>>> import numpy as np
>>> from numpy import linalg as LA
>>> np.set_printoptions(precision=2, suppress=True, linewidth=160, floatmode="fixed")
>>> rng = np.random.default_rng(4552)
>>> ang = rng.uniform(0, 2 * np.pi, 29)
>>> O, _ = LA.qr(np.array([[0.1, 0.9], [-1.8, -1.5], [0.4, -0.1], [-1.4, -1.6]]))
>>> J = 10 * np.c_[np.cos(ang), np.sin(ang)] @ O.T
>>> J
array([[ 8.00,  2.58, -4.90, -2.32],
       [ 0.85,  7.94, -2.45,  5.49],
       [-5.97,  4.34,  2.08,  6.42],
       [-6.85, -5.31,  4.97, -0.33],
       [ 7.87, -0.60, -4.03, -4.63],
       [-7.70,  1.22,  3.78,  5.00],
       [ 7.99, -0.08, -4.22, -4.29],
       [ 2.27, -7.17,  0.60, -6.57],
       [ 3.03, -6.79,  0.10, -6.69],
       [-7.20,  2.45,  3.20,  5.65],
       [-2.21,  7.19, -0.64,  6.56],
       [ 7.09,  4.96, -5.01, -0.05],
       [ 7.17,  4.84, -5.02, -0.18],
       [ 6.82,  5.35, -4.97,  0.39],
       [-7.30, -4.60,  5.03,  0.43],
       [-8.10, -0.99,  4.55,  3.56],
       [-1.53,  7.46, -1.07,  6.39],
       [-3.59,  6.45,  0.28,  6.74],
       [-2.04,  7.26, -0.75,  6.52],
       [ 1.48,  7.96, -2.79,  5.17],
       [-8.05, -0.37,  4.37,  4.00],
       [-3.58,  6.46,  0.28,  6.73],
       [ 5.73,  6.49, -4.67,  1.82],
       [-0.39,  7.78, -1.75,  6.03],
       [-1.00, -7.95,  2.53, -5.42],
       [ 5.27,  6.82, -4.51,  2.31],
       [-4.11, -7.43,  4.05, -3.38],
       [-4.71, -7.15,  4.30, -2.85],
       [ 6.42, -3.75, -2.46, -6.22]])
>>> Xs = J - J.mean(axis=0)
>>> evecs = LA.svd(Xs)[2][:2]
>>> M2 = Xs - Xs @ evecs.T @ evecs
>>> np.diag(evecs.T @ evecs)
array([0.66, 0.63, 0.25, 0.46])
>>> LA.norm(M2, axis=1).round(6).argmax()
np.int64(0)
>>> (Xs @ evecs.T).std(axis=0)
array([7.00, 6.84])
>>> np.round(M2.std(axis=0), 2) + 0
array([0.00, 0.00, 0.00, 0.00])
>>> np.round(np.cov(Xs @ evecs.T, rowvar=False), 2) + 0
array([[50.78,  0.00],
       [ 0.00, 48.51]])
>>> U, sig, vt = LA.svd(J)
>>> sig.round(2) + 0
array([38.95, 37.19,  0.00,  0.00])
>>> M2 = U[:, :2] @ np.diag(sig[:2]) @ vt[:2]
>>> M2
array([[ 8.00,  2.58, -4.90, -2.32],
       [ 0.85,  7.94, -2.45,  5.49],
       [-5.97,  4.34,  2.08,  6.42],
       [-6.85, -5.31,  4.97, -0.33],
       [ 7.87, -0.60, -4.03, -4.63],
       [-7.70,  1.22,  3.78,  5.00],
       [ 7.99, -0.08, -4.22, -4.29],
       [ 2.27, -7.17,  0.60, -6.57],
       [ 3.03, -6.79,  0.10, -6.69],
       [-7.20,  2.45,  3.20,  5.65],
       [-2.21,  7.19, -0.64,  6.56],
       [ 7.09,  4.96, -5.01, -0.05],
       [ 7.17,  4.84, -5.02, -0.18],
       [ 6.82,  5.35, -4.97,  0.39],
       [-7.30, -4.60,  5.03,  0.43],
       [-8.10, -0.99,  4.55,  3.56],
       [-1.53,  7.46, -1.07,  6.39],
       [-3.59,  6.45,  0.28,  6.74],
       [-2.04,  7.26, -0.75,  6.52],
       [ 1.48,  7.96, -2.79,  5.17],
       [-8.05, -0.37,  4.37,  4.00],
       [-3.58,  6.46,  0.28,  6.73],
       [ 5.73,  6.49, -4.67,  1.82],
       [-0.39,  7.78, -1.75,  6.03],
       [-1.00, -7.95,  2.53, -5.42],
       [ 5.27,  6.82, -4.51,  2.31],
       [-4.11, -7.43,  4.05, -3.38],
       [-4.71, -7.15,  4.30, -2.85],
       [ 6.42, -3.75, -2.46, -6.22]])
>>> round(np.abs(J - M2).max(), 2)
np.float64(0.0)
>>> LA.matrix_rank(J, rtol=0.05)
np.int64(2)
